>>> import numpy as np
>>> import numpy.linalg as la
>>> np.set_printoptions(suppress=True, linewidth=140)
>>> rnd = lambda a: np.round(a, 2) + 0
>>> m1 = np.loadtxt("x.csv", delimiter=",")
>>> print(m1)
[[ 0. -1.  0. -1.]
 [-1.  0. -1.  0.]
 [ 0. -1.  0. -1.]
 [-1.  0. -1.  0.]]
>>> vals, V = la.eigh(m1)
>>> x0 = np.array([1, -2, 1, -1])
>>> print(x0 @ m1 @ x0)
12.0
>>> print(rnd(V * np.maximum(vals, 0) @ V.T))
[[ 0.5 -0.5  0.5 -0.5]
 [-0.5  0.5 -0.5  0.5]
 [ 0.5 -0.5  0.5 -0.5]
 [-0.5  0.5 -0.5  0.5]]
>>> A2 = np.array([[3, 5, 5], [2, 0, 0]])
>>> basis = np.kron(A2, m1)
>>> print(basis.shape)
(8, 12)
>>> r = la.matrix_rank(m1)
>>> print(r)
2
>>> N = la.svd(m1)[2][r:].T
>>> print([int(la.matrix_rank(m1[:, :j + 1])) for j in range(4)])
[1, 2, 2, 2]
>>> print([int(la.matrix_rank(m1[:i])) for i in range(1, len(m1) + 1)])
[1, 2, 2, 2]
>>> print(N.shape)
(4, 2)
>>> print(la.matrix_rank(m1.T @ m1), la.matrix_rank(m1 @ m1.T))
2 2
>>> basis = 10 * np.array([[2.3, -0.5, -0.6], [-0.4, 1.4, 2.6], [-0.3, 0.6, 0.7]])
>>> rng = np.random.default_rng(747)
>>> z = rng.integers(0, 3, 17)
>>> feats = basis[z] + rng.normal(size=(17, 3))
>>> print(rnd(feats))
[[23.34 -5.82 -5.87]
 [-6.36 13.84 27.8 ]
 [23.04 -6.67 -5.84]
 [-2.08 13.88 26.42]
 [22.23 -4.05 -5.87]
 [-2.55  5.56  6.38]
 [22.15 -6.88 -5.74]
 [23.4  -4.   -6.13]
 [22.92 -4.6  -5.1 ]
 [-4.04  7.69  6.93]
 [-3.8  13.7  25.16]
 [-3.49 12.68 27.09]
 [-3.29 15.82 26.42]
 [23.19 -6.07 -6.21]
 [-3.73  6.33  7.86]
 [22.74 -5.34 -5.41]
 [-2.44 14.98 26.8 ]]
>>> Xc = (feats - feats.mean(axis=0)) / feats.std(axis=0)
>>> print(rnd(Xc.std(axis=0)))
[1. 1. 1.]
>>> c = la.lstsq(np.delete(Xc, 1, axis=1), Xc[:, 1])[0]
>>> print(rnd(1 - np.var(Xc[:, 1] - np.delete(Xc, 1, axis=1) @ c)))
0.99
>>> Uu, sv, Vt = la.svd(feats)
>>> print(rnd(sv))
[87.24 54.1   5.41]
>>> A2 = Uu[:, :2] @ np.diag(sv[:2]) @ Vt[:2]
>>> print(rnd(la.norm(feats - A2) / la.norm(feats)))
0.05
>>> print(la.matrix_rank(A2))
2
>>> print(la.matrix_rank(feats, rtol=0.05))
3
>>> z = feats[:, 0] > np.median(feats[:, 0])
>>> r0 = feats[z].mean(axis=0) - feats[~z].mean(axis=0)
>>> print(rnd(r0))
[ 26.41 -17.04 -25.87]
>>> print((((feats - feats.mean(axis=0)) @ r0 > 0) == z).mean())
1.0
>>> q, r_ = la.qr(feats)
>>> print(rnd(np.abs(np.diag(r_))))
[65.67 33.93 11.46]
>>> print(rnd(q.T @ q))
[[1. 0. 0.]
 [0. 1. 0.]
 [0. 0. 1.]]
>>> print(rnd(q @ r_))
[[23.34 -5.82 -5.87]
 [-6.36 13.84 27.8 ]
 [23.04 -6.67 -5.84]
 [-2.08 13.88 26.42]
 [22.23 -4.05 -5.87]
 [-2.55  5.56  6.38]
 [22.15 -6.88 -5.74]
 [23.4  -4.   -6.13]
 [22.92 -4.6  -5.1 ]
 [-4.04  7.69  6.93]
 [-3.8  13.7  25.16]
 [-3.49 12.68 27.09]
 [-3.29 15.82 26.42]
 [23.19 -6.07 -6.21]
 [-3.73  6.33  7.86]
 [22.74 -5.34 -5.41]
 [-2.44 14.98 26.8 ]]
>>> print(rnd(np.trace(q @ q.T)))
3.0
>>> print(np.allclose(r_.T @ r_, feats.T @ feats))
True
>>> proj = feats @ la.solve(feats.T @ feats, feats.T)
>>> print(rnd(np.trace(proj)))
3.0
>>> print(la.matrix_rank(np.eye(17) - proj))
14
>>> W0 = np.loadtxt("data.csv", delimiter=",")
>>> print(W0)
[[  7.9   -0.69  -0.95]
 [ -4.75   4.36 -13.02]
 [  1.08 -50.34  -4.43]
 [ -1.02 -26.03 -24.98]
 [-11.57   7.06  21.89]
 [-16.05  57.33   8.81]
 [ 25.1  -13.    12.27]
 [ -6.41  28.65   0.39]
 [ -1.21 -36.08 -20.94]
 [ -2.23  15.18 -11.2 ]
 [ 12.98  -4.4   -7.44]
 [ 21.9  -15.39  -7.92]
 [-50.28  32.67   2.26]
 [ 14.29  27.64   5.28]
 [ -8.42 -26.17  18.01]
 [-27.49 -25.15  11.77]
 [  9.23 -14.8   -5.51]
 [ 32.89  -8.97 -12.81]
 [ -9.16 -25.39 -12.44]
 [-33.75  44.53  12.36]
 [  9.45  15.2   30.79]
 [  4.29 -29.53   2.94]
 [-22.11  16.89   3.34]]
>>> q, r_ = la.qr(W0)
>>> print(rnd(r_))
[[ -91.38   47.54   14.15]
 [   0.   -120.62  -19.47]
 [   0.      0.     59.92]]
>>> arr = np.array([[0.8, 0.1, 0.7],
...     [1.9, 0.6, -1.6],
...     [-0.3, 0.4, 0.1],
...     [0.63, 0.11, 0.81]])
>>> A2 = arr + rng.integers(-2, 3, (4, 2)) @ rng.integers(-2, 3, (2, 3))
>>> print(A2)
[[-1.2  -1.9   0.7 ]
 [ 2.9   2.6  -2.6 ]
 [-1.3  -0.6   0.1 ]
 [ 1.63  0.11  1.81]]
>>> print(rnd(la.svd(A2 - arr, compute_uv=False)))
[3.9  1.66 0.  ]
>>> print(rnd(A2 - arr))
[[-2. -2.  0.]
 [ 1.  2. -1.]
 [-1. -1.  0.]
 [ 1.  0.  1.]]
>>> print(np.abs(A2 - arr).sum(axis=1))
[4. 4. 2. 2.]
